% python3 -q
>>> import numpy as np
>>> from numpy import linalg as LA
>>> np.set_printoptions(suppress=True, linewidth=140)
>>> feats = np.array([[-7, 0, 8, -5, -2, 9, 6, -2, 0],
...     [-6, 2, -4, -8, -2, -6, -2, 6, -6],
...     [3, -6, -5, -1, -1, -9, 0, 0, -6],
...     [7, 1, -3, 6, 5, 3, -4, -3, -3],
...     [-1, -2, 1, -8, -5, -5, 2, 3, -6],
...     [-7, 0, 8, -5, -2, 9, 6, -2, 0]])
>>> # rank 5
>>> rk = LA.matrix_rank(feats)
>>> rk
np.int64(5)
>>> null = LA.svd(feats)[2][rk:].T
>>> [int(LA.matrix_rank(feats[:, :j + 1])) for j in range(9)]
[1, 2, 3, 4, 5, 5, 5, 5, 5]
>>> [int(LA.matrix_rank(np.delete(feats, i, axis=0))) for i in range(6)]
[5, 4, 4, 4, 4, 5]
>>> left, sig, Vt = LA.svd(feats)
>>> V = Vt[:(sig > 1e-8).sum()]
>>> rng = np.random.default_rng(55357)
>>> x = feats[5] + -2 * feats[3] + rng.integers(2) * np.eye(9)[1]
>>> x
array([-21.,  -2.,  14., -17., -12.,   3.,  14.,   4.,   6.])
>>> np.allclose(V.T @ V @ x, x)
True
>>> E = np.load("block2.npy")
>>> E.round(2)
array([[ 0.86, -0.2 , -0.32, -0.09,  0.03,  0.09,  0.09, -0.03, -0.32, -0.03],
       [-0.2 ,  0.72, -0.45, -0.12,  0.04,  0.12,  0.12, -0.04, -0.45, -0.04],
       [-0.32, -0.45,  0.3 , -0.19,  0.06,  0.19,  0.19, -0.06, -0.7 , -0.06],
       [-0.09, -0.12, -0.19,  0.95,  0.02,  0.05,  0.05, -0.02, -0.19, -0.02],
       [ 0.03,  0.04,  0.06,  0.02,  0.99, -0.02, -0.02,  0.01,  0.06,  0.01],
       [ 0.09,  0.12,  0.19,  0.05, -0.02,  0.95, -0.05,  0.02,  0.19,  0.02],
       [ 0.09,  0.12,  0.19,  0.05, -0.02, -0.05,  0.95,  0.02,  0.19,  0.02],
       [-0.03, -0.04, -0.06, -0.02,  0.01,  0.02,  0.02,  0.99, -0.06, -0.01],
       [-0.32, -0.45, -0.7 , -0.19,  0.06,  0.19,  0.19, -0.06,  0.3 , -0.06],
       [-0.03, -0.04, -0.06, -0.02,  0.01,  0.02,  0.02, -0.01, -0.06,  0.99]])
>>> np.round(LA.eigvalsh(E).min(), 2)
np.float64(-1.0)
>>> np.all(LA.eigvalsh(E) > 0)
np.False_
>>> [round(float(LA.det(E[:i, :i])), 2) + 0 for i in range(1, 11)]
[0.86, 0.57, -0.13, -0.18, -0.18, -0.24, -0.29, -0.29, -0.99, -1.0]
>>> labels = rng.permutation(10)
>>> labels
array([2, 3, 4, 1, 7, 8, 5, 6, 0, 9])
>>> out = E[labels][:, labels]
>>> np.round(np.diag(out), 2)
array([0.3 , 0.95, 0.99, 0.72, 0.99, 0.3 , 0.95, 0.95, 0.86, 0.99])
>>> np.allclose(out, E)
False
>>> x = np.array([4, -9, -6, 0, -3, -1, 6, -1, -4, 7])
>>> a = np.maximum(E @ x, 0)
>>> a.round(2)
array([8.6 , 0.  , 4.11, 2.76, 0.  , 0.  , 3.24, 0.  , 6.11, 7.92])
>>> np.round(E * (a > 1e-9)[:, None], 2)
array([[ 0.86, -0.2 , -0.32, -0.09,  0.03,  0.09,  0.09, -0.03, -0.32, -0.03],
       [-0.  ,  0.  , -0.  , -0.  ,  0.  ,  0.  ,  0.  , -0.  , -0.  , -0.  ],
       [-0.32, -0.45,  0.3 , -0.19,  0.06,  0.19,  0.19, -0.06, -0.7 , -0.06],
       [-0.09, -0.12, -0.19,  0.95,  0.02,  0.05,  0.05, -0.02, -0.19, -0.02],
       [ 0.  ,  0.  ,  0.  ,  0.  ,  0.  , -0.  , -0.  ,  0.  ,  0.  ,  0.  ],
       [ 0.  ,  0.  ,  0.  ,  0.  , -0.  ,  0.  , -0.  ,  0.  ,  0.  ,  0.  ],
       [ 0.09,  0.12,  0.19,  0.05, -0.02, -0.05,  0.95,  0.02,  0.19,  0.02],
       [-0.  , -0.  , -0.  , -0.  ,  0.  ,  0.  ,  0.  ,  0.  , -0.  , -0.  ],
       [-0.32, -0.45, -0.7 , -0.19,  0.06,  0.19,  0.19, -0.06,  0.3 , -0.06],
       [-0.03, -0.04, -0.06, -0.02,  0.01,  0.02,  0.02, -0.01, -0.06,  0.99]])
>>> np.round(np.tanh(E @ x), 2)
array([ 1.  , -0.99,  1.  ,  0.99, -1.  , -1.  ,  1.  , -0.08,  1.  ,  1.  ])
>>> ev, V = LA.eigh(E)
>>> x = np.array([9, 9, 1, 2, 2, 8, 1, 8, 3, 5])
>>> np.round(V * np.abs(ev) @ V.T, 2) + 0
array([[1., 0., 0., 0., 0., 0., 0., 0., 0., 0.],
       [0., 1., 0., 0., 0., 0., 0., 0., 0., 0.],
       [0., 0., 1., 0., 0., 0., 0., 0., 0., 0.],
       [0., 0., 0., 1., 0., 0., 0., 0., 0., 0.],
       [0., 0., 0., 0., 1., 0., 0., 0., 0., 0.],
       [0., 0., 0., 0., 0., 1., 0., 0., 0., 0.],
       [0., 0., 0., 0., 0., 0., 1., 0., 0., 0.],
       [0., 0., 0., 0., 0., 0., 0., 1., 0., 0.],
       [0., 0., 0., 0., 0., 0., 0., 0., 1., 0.],
       [0., 0., 0., 0., 0., 0., 0., 0., 0., 1.]])
>>> round(float(x @ E @ x), 2)
217.45
>>> mat = np.load("out0.npy")
>>> mat
array([[ -2,   2,  -5,  -1,  -8,   5,  -7,  -4],
       [  2,   2,   5,  -5,  -4,   5,  -4,   6],
       [ -5,   5,  -4,  -1,  -3,  -5,   0,  -6],
       [ -1,  -5,  -1,   4,   6,  -3,   3,   0],
       [ -8,  -4,  -3,   6,   2,   3,  -2,   2],
       [  5,   5,  -5,  -3,   3,   6,   2,   3],
       [ -7,  -4,   0,   3,  -2,   2,   2,  -7],
       [ -4,   6,  -6,   0,   2,   3,  -7, -10]])
>>> r0 = np.array([1, 1])
>>> np.cross(mat[6, :3], mat[0, :3])
array([ 20, -35, -22])
>>> np.correlate(mat[6], mat[0], "full")
array([ 28,  65,  -7,  24,  26,  60, -50,  43,  38, -37,  34,   5,  35, -18,  14])
>>> data = np.loadtxt("sample18.csv", delimiter=",")
>>> data
array([[-5.4, -1. ,  0.7, -0.2,  0.2, -1.5,  0.2,  0. , -0.3],
       [-2.7, -0.4, -0.9, -0.9, -1. ,  2.4,  0.1, -0.4, -0.9],
       [-1.8,  1.3,  0.4, -1.1, -1.1, -0.3, -1.6,  2.5, -0.2],
       [ 0.6, -0.2, -0.4,  1.7,  1.9, -0.5, -0.2,  0.9,  0. ],
       [-2.7,  0.8, -0.8, -0.3,  0.4,  0.6, -1.3,  0.4, -0.2],
       [-1.8, -0.2, -0.2, -0.6, -0.5, -1.5,  1.2,  0. ,  1.3],
       [ 3.9, -0.1,  0.2, -0.4, -0.4,  1.1,  0.9, -1.5, -0.6],
       [-3. , -0.1,  0.8,  0.3, -0.1, -0.5,  0. , -0.7, -1.8],
       [ 4.5, -1. ,  1.6,  0.7,  1.1, -0.2, -0.5,  1. ,  0. ]])
>>> W1 = np.array([[1, 1, 0, 2, 3],
...     [3, 0, 1, 2, 1],
...     [1, 3, 0, 2, 3],
...     [1, 1, 0, 1, 1],
...     [1, 2, 1, 0, 1],
...     [0, 1, 1, 1, 0],
...     [0, 1, 3, 1, 3],
...     [0, 3, 0, 1, 2],
...     [2, 2, 0, 0, 0]])
>>> c = np.array([-2, 1, 5, 4, 5])
>>> act = np.maximum(data @ W1 + c, 0)
>>> LA.matrix_rank(act)
np.int64(5)
>>> (act > 0).astype(int)
array([[0, 0, 1, 0, 0],
       [0, 0, 1, 0, 0],
       [0, 1, 1, 1, 1],
       [1, 1, 1, 1, 1],
       [0, 0, 1, 0, 0],
       [0, 0, 1, 0, 1],
       [0, 1, 1, 1, 1],
       [0, 0, 1, 0, 0],
       [1, 1, 1, 1, 1]])
>>> W2 = np.array([[-3, -3], [2, 2], [-3, -3], [1, -1], [3, 0]])
>>> W1 @ W2
array([[ 10,  -3],
       [ -7, -14],
       [ 14,   1],
       [  3,  -2],
       [  1,  -2],
       [  0,  -2],
       [  3,  -8],
       [ 13,   5],
       [ -2,  -2]])
>>> (act @ W2).round(6).argmax(axis=1)
array([0, 0, 0, 0, 0, 0, 0, 0, 0])
>>> out = LA.inv(data)
>>> np.allclose(out, data.T)
False
>>> np.round(data @ out, 2) + 0
array([[1., 0., 0., 0., 0., 0., 0., 0., 0.],
       [0., 1., 0., 0., 0., 0., 0., 0., 0.],
       [0., 0., 1., 0., 0., 0., 0., 0., 0.],
       [0., 0., 0., 1., 0., 0., 0., 0., 0.],
       [0., 0., 0., 0., 1., 0., 0., 0., 0.],
       [0., 0., 0., 0., 0., 1., 0., 0., 0.],
       [0., 0., 0., 0., 0., 0., 1., 0., 0.],
       [0., 0., 0., 0., 0., 0., 0., 1., 0.],
       [0., 0., 0., 0., 0., 0., 0., 0., 1.]])
>>> J = np.loadtxt("a.csv", delimiter=",")
>>> J
array([[-0.55,  0.92, -0.23,  0.15],
       [-0.48, -0.14,  0.93, -0.86],
       [ 0.58, -0.93,  0.14, -0.08],
       [-0.74,  0.97,  0.16, -0.16],
       [-0.66,  0.54,  0.91, -0.84],
       [ 0.6 , -0.69, -0.74,  0.64],
       [ 0.59, -0.49, -0.86,  0.76],
       [-0.22,  0.67, -0.36,  0.27],
       [-0.06, -0.07,  0.25, -0.2 ],
       [ 0.89, -1.  ,  0.1 , -0.02],
       [ 0.36, -0.28, -0.62,  0.52],
       [-0.06, -0.07,  0.25, -0.2 ],
       [ 0.36,  0.11, -0.84,  0.74],
       [-0.54,  0.99, -0.96,  0.89],
       [-0.68,  0.86,  0.62, -0.52],
       [ 0.06,  0.26, -0.47,  0.37],
       [-0.63,  0.98, -0.61,  0.47],
       [-0.38,  0.38,  0.57, -0.47],
       [-0.14, -0.03,  0.41, -0.33],
       [-0.73,  0.79,  0.87, -0.78],
       [-0.48,  0.25,  0.82, -0.72],
       [-0.2 , -0.46,  0.83, -0.73],
       [-0.63,  0.7 ,  0.78, -0.68],
       [-0.43,  0.81, -0.09,  0.05],
       [-0.91,  1.  ,  0.4 , -0.36],
       [-0.1 , -0.05,  0.34, -0.26],
       [ 0.91, -0.98, -0.92,  0.85],
       [-0.59,  0.87,  0.27, -0.24],
       [ 0.79, -0.96, -0.59,  0.51],
       [-0.54,  0.91, -0.15,  0.09],
       [ 0.35, -0.52, -0.3 ,  0.24],
       [-0.49,  0.75,  0.33, -0.27],
       [-0.02,  0.11, -0.08,  0.06]])
>>> out = np.c_[J[:, :1] @ np.array([[0]]), np.array([0, 1, 1, 0, 1, 2, 4, 3, 4, 2, 5, 1, 2, 2, 5, 0, 4, 5, 1, 0, 1, 4, 5, 4, 2, 3, 1, 5, 0, 3, 1, 4, 2])]
>>> out
array([[0., 0.],
       [0., 1.],
       [0., 1.],
       [0., 0.],
       [0., 1.],
       [0., 2.],
       [0., 4.],
       [0., 3.],
       [0., 4.],
       [0., 2.],
       [0., 5.],
       [0., 1.],
       [0., 2.],
       [0., 2.],
       [0., 5.],
       [0., 0.],
       [0., 4.],
       [0., 5.],
       [0., 1.],
       [0., 0.],
       [0., 1.],
       [0., 4.],
       [0., 5.],
       [0., 4.],
       [0., 2.],
       [0., 3.],
       [0., 1.],
       [0., 5.],
       [0., 0.],
       [0., 3.],
       [0., 1.],
       [0., 4.],
       [0., 2.]])
>>> np.round(LA.norm(LA.qr(J)[0].T @ out, axis=0) ** 2 / ((out ** 2).sum(axis=0) + 1e-12), 2)
array([0.  , 0.14])
>>> np.round(LA.lstsq(J, out[:, 0])[0], 2)
array([0., 0., 0., 0.])
>>> np.round(LA.norm(out - J @ LA.lstsq(J, out)[0], axis=0), 2)
array([ 0.  , 15.49])
>>> LA.matrix_rank(np.c_[J, out])
np.int64(5)
>>> rk = LA.matrix_rank(out)
>>> rk
np.int64(1)
>>> null = LA.svd(out)[2][rk:].T
>>> [int(LA.matrix_rank(out[:, :j + 1])) for j in range(2)]
[0, 1]
>>> np.allclose(out @ null, 0)
True
>>> null[:, 0] / null[np.abs(null[:, 0]).round(6).argmax(), 0]
array([1., 0.])
>>> null.shape
(2, 1)
>>> K = np.array([[-0.07, 0.09, 0.04],
...     [3.01, -0.03, -3.03],
...     [0.01, 0.01, 0.07],
...     [-5.98, 0.01, 5.91],
...     [0.03, 0.06, 0.08],
...     [0.0, 0.01, 0.03],
...     [2.95, 0.06, -3.08]])
>>> K
array([[-0.07,  0.09,  0.04],
       [ 3.01, -0.03, -3.03],
       [ 0.01,  0.01,  0.07],
       [-5.98,  0.01,  5.91],
       [ 0.03,  0.06,  0.08],
       [ 0.  ,  0.01,  0.03],
       [ 2.95,  0.06, -3.08]])
>>> t3 = np.stack([K, -3 * K, K[::-1]])
>>> np.round(np.einsum("bij,cij->bc", t3, t3), 2)
array([[ 107.15, -321.46,   69.87],
       [-321.46,  964.39, -209.61],
       [  69.87, -209.61,  107.15]])
>>> (t3 @ K.T).shape
(3, 7, 7)
>>> round(float(LA.norm(K[3], 1)), 2), np.round(LA.norm(K[3], np.inf), 2)
(11.9, np.float64(5.98))
>>> np.round(LA.norm(K, axis=0), 2)
array([7.32, 0.13, 7.32])
>>> round(float(LA.norm(K, 1)), 2), np.round(LA.norm(K, np.inf), 2)
(12.24, np.float64(11.9))
>>> labels = rng.permutation(3)
>>> out = K[:, labels] * rng.choice([-1, 1], 3)
>>> out
array([[-0.04, -0.09,  0.07],
       [ 3.03,  0.03, -3.01],
       [-0.07, -0.01, -0.01],
       [-5.91, -0.01,  5.98],
       [-0.08, -0.06, -0.03],
       [-0.03, -0.01, -0.  ],
       [ 3.08, -0.06, -2.95]])
>>> left, _, Vt = LA.svd(K.T @ out)
>>> np.round(LA.lstsq(K, out)[0], 2) + 0
array([[ 0.,  0., -1.],
       [ 0., -1.,  0.],
       [-1.,  0.,  0.]])
>>> W1 = np.array([[-2, -1, 3, -2, 1, -3], [0, -3, 2, -3, 0, -2], [2, 1, 1, 2, -2, -1]])
>>> c = np.array([1, 1, -1, 0, -3, 1])
>>> act = np.maximum(K @ W1 + c, 0)
>>> np.round((act > 0).mean(axis=0), 2)
array([0.71, 0.71, 0.29, 0.43, 0.29, 0.71])
>>> act.round(2)
array([[ 1.22,  0.84,  0.  ,  0.  ,  0.  ,  0.99],
       [ 0.  ,  0.  ,  4.94,  0.  ,  6.07,  0.  ],
       [ 1.12,  1.03,  0.  ,  0.09,  0.  ,  0.88],
       [24.78, 12.86,  0.  , 23.75,  0.  , 13.01],
       [ 1.1 ,  0.87,  0.  ,  0.  ,  0.  ,  0.71],
       [ 1.06,  1.  ,  0.  ,  0.03,  0.  ,  0.95],
       [ 0.  ,  0.  ,  4.89,  0.  ,  6.11,  0.  ]])
>>> W2 = np.array([[1, 0], [2, 0], [0, 0], [-1, 1], [-1, -1], [-2, -1]])
>>> W1 @ W2
array([[ 3,  0],
       [ 1, -1],
       [ 6,  5]])
>>> (act @ W2).round(6).argmax(axis=1)
array([0, 0, 0, 1, 0, 0, 0])
>>> X = np.loadtxt("run1.csv", delimiter=",")
>>> X
array([[-1.,  2.,  0.,  0., -2., -1., -2.,  1., -1.],
       [ 0.,  3.,  2.,  0.,  1., -1., -3.,  3.,  1.],
       [ 0.,  0., -2.,  1.,  1., -2., -3.,  1., -3.],
       [ 0.,  0.,  0., -2.,  2., -3.,  3., -2.,  2.],
       [ 0.,  0.,  0.,  0.,  1.,  2.,  1., -1.,  2.],
       [ 0.,  0.,  0.,  0.,  0., -1.,  0.,  3.,  3.],
       [ 0.,  0.,  0.,  0.,  0.,  0.,  1.,  3., -3.],
       [ 0.,  0.,  0.,  0.,  0.,  0.,  0., -1.,  2.],
       [ 0.,  0.,  0.,  0.,  0.,  0.,  0.,  0., -3.]])
>>> round(LA.norm(X, 2), 2)
np.float64(8.56)
>>> round(LA.norm(X, 1), 2), round(LA.norm(X, np.inf), 2)
(np.float64(20.0), np.float64(14.0))
>>> np.round(LA.norm(X) ** 2 / LA.norm(X, 2) ** 2, 2)
np.float64(2.4)
>>> X[6] @ X[4]
np.float64(-8.0)
>>> round(LA.norm(X[6] - X[4]), 2)
np.float64(6.78)
